$ python -q
>>> import numpy as np
>>> np.set_printoptions(precision=1, suppress=True, linewidth=160)
>>> W0 = np.maximum(np.array([[8, 0, 8, 4],
...     [4, 1, 0, 3],
...     [3, 4, 0, 7],
...     [2, 3, 9, 7],
...     [6, 2, 6, 1],
...     [3, 3, 4, 5],
...     [4, 1, 4, 6],
...     [9, 1, 5, 0],
...     [5, 7, 6, 8],
...     [7, 2, 6, 1],
...     [4, 1, 8, 6],
...     [9, 6, 3, 7],
...     [8, 6, 0, 1],
...     [0, 5, 6, 7],
...     [4, 4, 1, 5],
...     [2, 1, 5, 4],
...     [0, 8, 6, 5],
...     [1, 2, 6, 2],
...     [2, 7, 4, 9],
...     [8, 9, 7, 0],
...     [5, 3, 3, 3],
...     [0, 5, 2, 6]]) @ np.array([[7, 8, 1, 6, 4, 9, 2, 1, 4, 8],
...     [4, 1, 8, 9, 8, 1, 0, 3, 5, 0],
...     [6, 5, 2, 8, 4, 0, 0, 3, 0, 0],
...     [8, 5, 9, 1, 4, 1, 1, 5, 0, 4]]) + np.array([-3, 0, 0, -1, -3, 0, -1, -2, 1, 3]), 0)
>>> W0
array([[133, 124,  60, 115,  77,  76,  19,  50,  33,  83],
       [ 53,  48,  39,  35,  33,  40,  10,  20,  22,  47],
       [ 90,  63,  98,  60,  69,  38,  12,  48,  33,  55],
       [133,  99, 107, 117,  93,  28,  10,  71,  24,  47],
       [ 91,  85,  43, 102,  65,  57,  12,  33,  35,  55],
       [ 94,  72,  80,  81,  69,  35,  10,  47,  28,  47],
       [101,  83,  74,  70,  61,  43,  13,  47,  22,  59],
       [ 94,  98,  27, 102,  61,  82,  17,  25,  42,  75],
       [160, 117, 145, 148, 129,  60,  17,  82,  56,  75],
       [ 98,  93,  44, 108,  69,  66,  14,  34,  39,  63],
       [125, 103,  82, 102,  77,  43,  13,  59,  22,  59],
       [158, 128, 126, 138, 121,  94,  24,  69,  67, 103],
       [ 85,  75,  65, 102,  81,  79,  16,  29,  63,  71],
       [109,  70, 115,  99,  89,  12,   6,  66,  26,  31],
       [ 87,  66,  83,  72,  69,  45,  12,  42,  37,  55],
       [ 77,  62,  56,  64,  49,  23,   7,  38,  14,  35],
       [105,  63, 121, 124, 105,  13,   4,  65,  41,  23],
       [ 64,  50,  47,  73,  49,  13,   3,  33,  15,  19],
       [135,  88, 147, 115, 113,  34,  12,  78,  44,  55],
       [131, 108,  94, 184, 129,  81,  15,  54,  78,  67],
       [ 86,  73,  62,  83,  65,  51,  12,  36,  36,  55],
       [ 77,  45,  98,  66,  69,  11,   5,  49,  26,  27]])
>>> f = np.array([3, -2, -2])
>>> np.correlate(W0[6], W0[5], "full")
array([ 4747,  6729, 10549, 10273, 12670, 17633, 21880, 27563, 30262, 38502, 30249, 25894, 20068, 17260, 14591, 11145, 10722,  6316,  5546])
>>> np.cross(W0[6, :3], W0[5, :3])
array([ 1312, -1124,  -530])
>>> np.linalg.lstsq(W0[:-1].T, W0[-1])[2]
np.int32(5)
>>> try:
...     np.linalg.inv(W0)
... except np.linalg.LinAlgError as e:
...     print("failed:", e)
... 
failed: Last 2 dimensions of the array must be square
>>> rk = np.linalg.matrix_rank(W0)
>>> rk
np.int64(5)
>>> null = np.linalg.svd(W0)[2][rk:].T
>>> print(null.shape)
(10, 5)
>>> np.allclose(W0 @ null, 0)
True
>>> A = np.load("layer11.npy")
>>> A
array([[ 7, -3, -3,  2,  0],
       [ 1, -3,  1, -1,  1],
       [-2,  0, -1, -2,  3],
       [-2, -2,  0, 11, -1],
       [ 1, -1,  3,  1, 10]])
>>> x0 = np.array([-3, 1, 5, 5, 3])
>>> target = A @ x0
>>> print(target)
[-29  -3   0  56  46]
>>> np.linalg.solve(A, target + A[:, 3])
array([-3.,  1.,  5.,  6.,  3.])
>>> np.round(np.linalg.solve(A, A[:, 0]), 1) + 0
array([1., 0., 0., 0., 0.])
>>> np.linalg.solve(A, target)
array([-3.,  1.,  5.,  5.,  3.])
>>> np.round(np.linalg.solve(A.T, A[2]), 1) + 0
array([0., 0., 1., 0., 0.])
>>> print(np.linalg.solve(A, -2 * target))
[  6.  -2. -10. -10.  -6.]
